$ python3 -q
>>> import numpy as np
>>> from numpy import linalg as LA
>>> np.set_printoptions(precision=2, suppress=True, linewidth=140)
>>> mat = np.array([[1, 1, 6, 4, 7],
...     [-3, -3, 2, 0, 3],
...     [-1, -1, 4, 2, 5],
...     [-1, -1, 4, 2, 5]])
>>> U, sig, Vt = LA.svd(mat)
>>> vecs = Vt[:(sig > 1e-8).sum()]
>>> rng = np.random.default_rng(892)
>>> x0 = mat[2] + -1 * mat[3] + rng.integers(2) * np.eye(5)[4]
>>> print(x0)
[0. 0. 0. 0. 1.]
>>> print(np.round(vecs.T @ vecs, 2) + 0)
[[ 0.45  0.45  0.    0.18 -0.09]
 [ 0.45  0.45  0.    0.18 -0.09]
 [ 0.    0.    0.36  0.21  0.43]
 [ 0.18  0.18  0.21  0.2   0.22]
 [-0.09 -0.09  0.43  0.22  0.53]]
>>> print(np.allclose(vecs.T @ vecs @ x0, x0))
False
>>> print(LA.matrix_rank(np.vstack([mat, x0])))
3
>>> print(np.diag(vecs.T @ vecs))
[0.45 0.45 0.36 0.2  0.53]
>>> U, sig, Vt = LA.svd(mat)
>>> print(sig.round(2) + 0)
[14.28  4.92  0.    0.  ]
>>> print(np.argmax(sig[:-1] / (sig[1:] + 1e-6)) + 1)
2
>>> M2 = U[:, :2] @ np.diag(sig[:2]) @ Vt[:2]
>>> print(M2.round(2) + 0)
[[ 1.  1.  6.  4.  7.]
 [-3. -3.  2.  0.  3.]
 [-1. -1.  4.  2.  5.]
 [-1. -1.  4.  2.  5.]]
>>> print(LA.matrix_rank(M2))
2
>>> x0 = np.array([-2, 5, 8, 1, 2])
>>> h = np.maximum(mat @ x0, 0)
>>> print(mat.T @ h)
[-52 -52 768 440 932]
>>> print(mat * (h > 1e-9)[:, None])
[[ 1  1  6  4  7]
 [-3 -3  2  0  3]
 [-1 -1  4  2  5]
 [-1 -1  4  2  5]]
>>> print(h)
[69 13 41 41]
>>> print(np.maximum(mat @ x0, 0) - np.maximum(-mat @ x0, 0))
[69 13 41 41]
>>> print(np.flatnonzero(h > 1e-9))
[0 1 2 3]
>>> u = np.array([3, 4, -5])
>>> print(np.convolve(mat[3], u))
[ -3  -7  13  27   3  10 -25]
>>> print(np.cross(mat[3, :3], mat[1, :3]))
[ 10 -10   0]
>>> print(np.correlate(mat[3], mat[1], "full"))
[ -3  -3  10   7  29  -5  -8 -21 -15]
>>> print(np.polyval(u, mat[3]))
[-6 -6 59 15 90]
>>> print(np.array([np.convolve(row, u, "same") for row in mat]))
[[  7  17  31   7   8]
 [-21   9  23  -1  12]
 [ -7  13  27   3  10]
 [ -7  13  27   3  10]]
>>> rk = LA.matrix_rank(mat)
>>> print(rk)
2
>>> ns = LA.svd(mat)[2][rk:].T
>>> print(np.round(ns @ ns.T, 2) + 0)
[[ 0.55 -0.45  0.   -0.18  0.09]
 [-0.45  0.55  0.   -0.18  0.09]
 [ 0.    0.    0.64 -0.21 -0.43]
 [-0.18 -0.18 -0.21  0.8  -0.22]
 [ 0.09  0.09 -0.43 -0.22  0.47]]
>>> print([int(LA.matrix_rank(mat[:i])) for i in range(1, len(mat) + 1)])
[1, 2, 2, 2]
>>> print(np.round(mat @ ns, 2) + 0)
[[0. 0. 0.]
 [0. 0. 0.]
 [0. 0. 0.]
 [0. 0. 0.]]
>>> print(np.allclose(mat @ ns, 0))
True
>>> K = np.load("w.npy")
>>> print(K)
[[18  0 14  0]
 [ 0  9  0  7]
 [ 6  0 12  0]
 [ 0  3  0  6]]
>>> print(np.unravel_index(np.abs(K).argmax(), K.shape))
(np.int64(0), np.int64(0))
>>> print(np.count_nonzero(K))
8
>>> print(LA.svd(K, compute_uv=False))
[25.96 12.98  5.08  2.54]
>>> print(K.mean(axis=0))
[6.   3.   6.5  3.25]
>>> print(K - K[0])
[[  0   0   0   0]
 [-18   9 -14   7]
 [-12   0  -2   0]
 [-18   3 -14   6]]
>>> print(np.abs(K).max())
18
>>> print(np.diff(K, axis=0))
[[-18   9 -14   7]
 [  6  -9  12  -7]
 [ -6   3 -12   6]]
>>> M2 = K / LA.norm(K, axis=1, keepdims=True)
>>> C2 = M2 @ M2.T
>>> print(C2)
[[1.  0.  0.9 0. ]
 [0.  1.  0.  0.9]
 [0.9 0.  1.  0. ]
 [0.  0.9 0.  1. ]]
>>> print(np.degrees(np.arccos(np.clip(C2[2, 3], -1, 1))))
90.0
>>> print((np.abs(C2) > 0.9).astype(int))
[[1 0 1 0]
 [0 1 0 1]
 [1 0 1 0]
 [0 1 0 1]]
>>> evals, vecs = LA.eigh(C2)
>>> print(vecs @ np.diag(evals) @ vecs.T)
[[1.  0.  0.9 0. ]
 [0.  1.  0.  0.9]
 [0.9 0.  1.  0. ]
 [0.  0.9 0.  1. ]]
>>> print(evals)
[0.1 0.1 1.9 1.9]
>>> evals, vecs = LA.eig(K)
>>> print(np.round(np.prod(evals), 2))
4356.0
>>> print(np.sort(LA.eigvals(K @ K)))
[  7.17  28.69 151.83 607.31]
>>> print(K @ vecs[:, 0] - evals[0] * vecs[:, 0])
[0. 0. 0. 0.]
>>> print(np.sort(LA.eigvals(LA.inv(K))))
[0.04 0.08 0.19 0.37]
>>> P = np.triu(np.array([[1, 1, 2, 0], [1, 1, 3, 4], [5, 1, 4, 0], [0, 2, 5, 1]]), 1) + np.eye(4)
>>> M2 = P @ K @ LA.inv(P)
>>> print(round(float(LA.det(M2)), 2))
4356.0
>>> print(P @ K - K @ P)
[[ 12.  -9. -12.   7.]
 [ 18.  12.   9. -12.]
 [  0.  -6. -12.   0.]
 [  0.   0.  -9. -12.]]
>>> m1 = np.array([[0, -1, -1, 0, 2, -2, 2],
...     [1, 0, 1, 0, 1, -1, -1],
...     [1, -1, 0, 1, 0, 2, 2],
...     [0, 0, -1, 0, 0, 1, 0],
...     [-2, -1, 0, 0, 0, 2, 2],
...     [2, 1, -2, -1, -2, 0, 0],
...     [-2, 1, -2, 0, -2, 0, 0]])
>>> U, sig, Vt = LA.svd(m1, full_matrices=False)
>>> print(np.round(sig / sig[0], 2) + 0)
[1.   1.   0.71 0.71 0.2  0.2  0.  ]
>>> print(np.round(Vt @ Vt.T, 2) + 0)
[[1. 0. 0. 0. 0. 0. 0.]
 [0. 1. 0. 0. 0. 0. 0.]
 [0. 0. 1. 0. 0. 0. 0.]
 [0. 0. 0. 1. 0. 0. 0.]
 [0. 0. 0. 0. 1. 0. 0.]
 [0. 0. 0. 0. 0. 1. 0.]
 [0. 0. 0. 0. 0. 0. 1.]]
>>> print(sig.round(2) + 0)
[4.83 4.83 3.42 3.42 0.96 0.96 0.  ]
>>> print(U.shape, sig.shape, Vt.shape)
(7, 7) (7,) (7, 7)
>>> u = np.array([2, 3, 1])
>>> print(np.cross(m1[0, :3], m1[2, :3]))
[-1 -1  1]
>>> print(np.convolve(m1[0], u))
[ 0 -2 -5 -4  3  2  0  4  2]
>>> print(np.polyval(u, m1[0]))
[ 1  0  0  1 15  3 15]
>>> print(np.array([np.convolve(row, u, "same") for row in m1]))
[[-2 -5 -4  3  2  0  4]
 [ 3  3  3  3  1 -4 -4]
 [ 1 -2  1  3  5 10  8]
 [ 0 -2 -3 -1  2  3  1]
 [-8 -5 -1  0  4 10  8]
 [ 8  1 -7 -9 -7 -2  0]
 [-4 -3 -5 -6 -6 -2  0]]
>>> u = np.array([0, -1, 1, 1])
>>> data = -1 * np.eye(4) + np.outer(u, u)
>>> print(data)
[[-1.  0.  0.  0.]
 [ 0.  0. -1. -1.]
 [ 0. -1.  0.  1.]
 [ 0. -1.  1.  0.]]
>>> lab = rng.permutation(4)
>>> M2 = K[:, lab] * rng.choice([-1, 1], 4)
>>> print(M2)
[[  0 -18   0 -14]
 [ -7   0  -9   0]
 [  0  -6   0 -12]
 [ -6   0  -3   0]]
>>> U, _, Vt = LA.svd(K.T @ M2)
>>> print(np.round(LA.lstsq(K, M2)[0], 2) + 0)
[[ 0. -1.  0.  0.]
 [ 0.  0. -1.  0.]
 [ 0.  0.  0. -1.]
 [-1.  0.  0.  0.]]
>>> print(np.round(U @ Vt, 2) + 0)
[[ 0. -1.  0.  0.]
 [ 0.  0. -1.  0.]
 [ 0.  0.  0. -1.]
 [-1.  0.  0.  0.]]
>>> print(lab)
[3 0 1 2]
>>> print(round(LA.det(data.T), 2))
-2.0
>>> print(np.poly(data))
[ 1.  1. -3. -5. -2.]
>>> M2 = np.array([[4, 5, 2], [1, 5, 2]])
>>> Z = np.kron(M2, data)
>>> print(LA.matrix_rank(Z))
8
>>> lab = rng.permutation(4)
>>> M2 = data[:, lab] * rng.choice([-1, 1], 4)
>>> print(M2)
[[-1.  0.  0.  0.]
 [ 0. -1.  0. -1.]
 [ 0.  0. -1.  1.]
 [ 0.  1. -1.  0.]]
>>> U, _, Vt = LA.svd(data.T @ M2)
>>> print(np.round(U @ Vt, 2) + 0)
[[1. 0. 0. 0.]
 [0. 0. 1. 0.]
 [0. 1. 0. 0.]
 [0. 0. 0. 1.]]
>>> M = np.loadtxt("sample11.csv", delimiter=",")
>>> print(M)
[[ 1.  0.  0.  0.  0.  0.  0.]
 [-3.  1.  0.  0.  0.  0.  0.]
 [-3. -2.  1.  0.  0.  0.  0.]
 [-1.  1. -2.  1.  0.  0.  0.]
 [ 3. -1.  0.  3.  1.  0.  0.]
 [-1. -3.  3.  2.  2.  1.  0.]
 [ 1. -2.  3.  3. -2. -1.  1.]]
>>> t = np.radians(15)
>>> R = np.eye(7)
>>> R[3, 3] = R[2, 2] = np.cos(t)
>>> R[3, 2], R[2, 3] = -np.sin(t), np.sin(t)
>>> print(R)
[[ 1.    0.    0.    0.    0.    0.    0.  ]
 [ 0.    1.    0.    0.    0.    0.    0.  ]
 [ 0.    0.    0.97  0.26  0.    0.    0.  ]
 [ 0.    0.   -0.26  0.97  0.    0.    0.  ]
 [ 0.    0.    0.    0.    1.    0.    0.  ]
 [ 0.    0.    0.    0.    0.    1.    0.  ]
 [ 0.    0.    0.    0.    0.    0.    1.  ]]
>>> M2 = M @ R.T
>>> print(np.allclose(M @ M.T, M2 @ M2.T))
True
>>> print(M2)
[[ 1.    0.    0.    0.    0.    0.    0.  ]
 [-3.    1.    0.    0.    0.    0.    0.  ]
 [-3.   -2.    0.97 -0.26  0.    0.    0.  ]
 [-1.    1.   -1.67  1.48  0.    0.    0.  ]
 [ 3.   -1.    0.78  2.9   1.    0.    0.  ]
 [-1.   -3.    3.42  1.16  2.    1.    0.  ]
 [ 1.   -2.    3.67  2.12 -2.   -1.    1.  ]]
